$ ipython --no-banner

In [1]: import numpy as np

In [2]: from numpy import linalg as LA

In [3]: np.set_printoptions(precision=2, suppress=True, linewidth=120)

In [4]: rnd = lambda a: np.round(a, 2) + 0

In [5]: J = np.array([[3.82, 0.36, -0.44], [0.36, 3.29, 0.89], [-0.44, 0.89, 2.89]])

In [6]: # symmetric, so the eigenvalues are real

In [7]: hat = np.triu(np.array([[2, -1, -1], [2, 0, 1], [2, -1, 2]]), 1) + np.eye(3)

In [8]: B = hat @ J @ LA.inv(hat)

In [9]: LA.matrix_rank(B)
Out[9]: np.int64(3)

In [10]: np.trace(B), np.trace(J)
Out[10]: (np.float64(10.0), np.float64(10.0))

In [11]: vals, evecs = LA.eigvalsh(J)
Traceback (most recent call last):
  Cell In[11], line 1
    vals, evecs = LA.eigvalsh(J)
ValueError: too many values to unpack (expected 2)


In [12]: vals, evecs = LA.eigh(J)

In [13]: rnd(vals)
Out[13]: array([2.  , 3.99, 4.01])

In [14]: np.unique(vals.round(6) + 0, return_counts=True)[1]
Out[14]: array([1, 1, 1])

In [15]: rnd(evecs.T @ evecs)
Out[15]: 
array([[1., 0., 0.],
       [0., 1., 0.],
       [0., 0., 1.]])

In [16]: rnd(evecs @ np.diag(vals) @ evecs.T)
Out[16]: 
array([[ 3.82,  0.36, -0.44],
       [ 0.36,  3.29,  0.89],
       [-0.44,  0.89,  2.89]])

In [17]: rnd(LA.eigvalsh(J + -3 * np.eye(3)))
Out[17]: array([-1.  ,  0.99,  1.01])

In [18]: rnd(LA.eigvalsh(J @ J))
Out[18]: array([ 4.  , 15.95, 16.05])

In [19]: rnd(vals.sum()), np.trace(J)
Out[19]: (np.float64(10.0), np.float64(10.0))

In [20]: x = np.array([0, 2, 2])

In [21]: h1 = np.maximum(J @ x, 0)

In [22]: np.flatnonzero(h1 > 1e-9)
Out[22]: array([1, 2])

In [23]: rnd(J.T @ h1)
Out[23]: array([-0.32, 34.23, 29.29])

In [24]: rnd(np.maximum(J @ (3 * x), 0))
Out[24]: array([ 0.  , 25.08, 22.68])

In [25]: J * (h1 > 1e-9)[:, None]
Out[25]: 
array([[ 0.  ,  0.  , -0.  ],
       [ 0.36,  3.29,  0.89],
       [-0.44,  0.89,  2.89]])

In [26]: rnd(LA.norm(J, axis=0))
Out[26]: array([3.86, 3.43, 3.06])

In [27]: rnd(LA.norm(J, "nuc"))
Out[27]: np.float64(10.0)

In [28]: LA.norm(J, axis=1).argmax()
Out[28]: np.int64(0)

In [29]: rnd(LA.norm(J, 1)), rnd(LA.norm(J, np.inf))
Out[29]: (np.float64(4.62), np.float64(4.62))

In [30]: np.kron(np.eye(2, dtype=int), J)
Out[30]: 
array([[ 3.82,  0.36, -0.44,  0.  ,  0.  , -0.  ],
       [ 0.36,  3.29,  0.89,  0.  ,  0.  ,  0.  ],
       [-0.44,  0.89,  2.89, -0.  ,  0.  ,  0.  ],
       [ 0.  ,  0.  , -0.  ,  3.82,  0.36, -0.44],
       [ 0.  ,  0.  ,  0.  ,  0.36,  3.29,  0.89],
       [-0.  ,  0.  ,  0.  , -0.44,  0.89,  2.89]])

In [31]: rnd(np.einsum("ij,ji->", J, J))
Out[31]: np.float64(36.0)

In [32]: np.einsum("ii->", J)
Out[32]: np.float64(10.0)

In [33]: rnd(LA.det(J.T))
Out[33]: np.float64(32.0)

In [34]: K = np.load("layer11.npy")

In [35]: K
Out[35]: 
array([[ 0,  0,  0, -5],
       [-2,  0,  0,  8],
       [ 0,  0,  0,  0],
       [ 0, -8, -3,  0]])

In [36]: LA.cond(K) > 100
Out[36]: np.True_

In [37]: rnd(LA.norm(K, 2) / LA.norm(K))
Out[37]: np.float64(0.74)

In [38]: LA.matrix_rank(K, rtol=0.1)
Out[38]: np.int64(3)

In [39]: rnd(LA.norm(K, axis=1))
Out[39]: array([5.  , 8.25, 0.  , 8.54])

In [40]: rnd(LA.norm(K[0] - K[2]))
Out[40]: np.float64(5.0)

In [41]: rnd(LA.norm(K, 1)), rnd(LA.norm(K, np.inf))
Out[41]: (np.float64(13.0), np.float64(11.0))

In [42]: K[0] @ K[2]
Out[42]: np.int64(0)

In [43]: rnd(LA.norm(K, axis=0))
Out[43]: array([2.  , 8.  , 3.  , 9.43])

In [44]: LA.norm(K, axis=1).argmax()
Out[44]: np.int64(3)

In [45]: rnd(LA.norm(K[0], 1)), rnd(LA.norm(K[0], np.inf))
Out[45]: (np.float64(5.0), np.float64(5.0))

In [46]: vals, evecs = LA.eigh(J)

In [47]: x = np.array([4, 9, 8])

In [48]: rnd(x @ J @ x / (x @ x)), rnd(vals[0]), rnd(vals[-1])
Out[48]: (np.float64(3.97), np.float64(2.0), np.float64(4.01))

In [49]: x @ J @ x
Out[49]: np.float64(638.49)

In [50]: feats = np.tril(np.array([[1, 2, 1, 2], [2, 0, 2, 1], [1, 3, 2, 3], [0, 3, 1, 1]]), -1) + np.eye(4, dtype=int)

In [51]: feats
Out[51]: 
array([[1, 0, 0, 0],
       [2, 1, 0, 0],
       [1, 3, 1, 0],
       [0, 3, 1, 1]])

In [52]: # triangular

In [53]: rnd(LA.norm(feats) ** 2 / LA.norm(feats, 2) ** 2)
Out[53]: np.float64(1.22)

In [54]: feats[1] @ feats[3]
Out[54]: np.int64(3)

In [55]: rnd(LA.norm(feats[1], 1)), rnd(LA.norm(feats[1], np.inf))
Out[55]: (np.float64(3.0), np.float64(2.0))

In [56]: LA.norm(feats, axis=1).argmax()
Out[56]: np.int64(2)
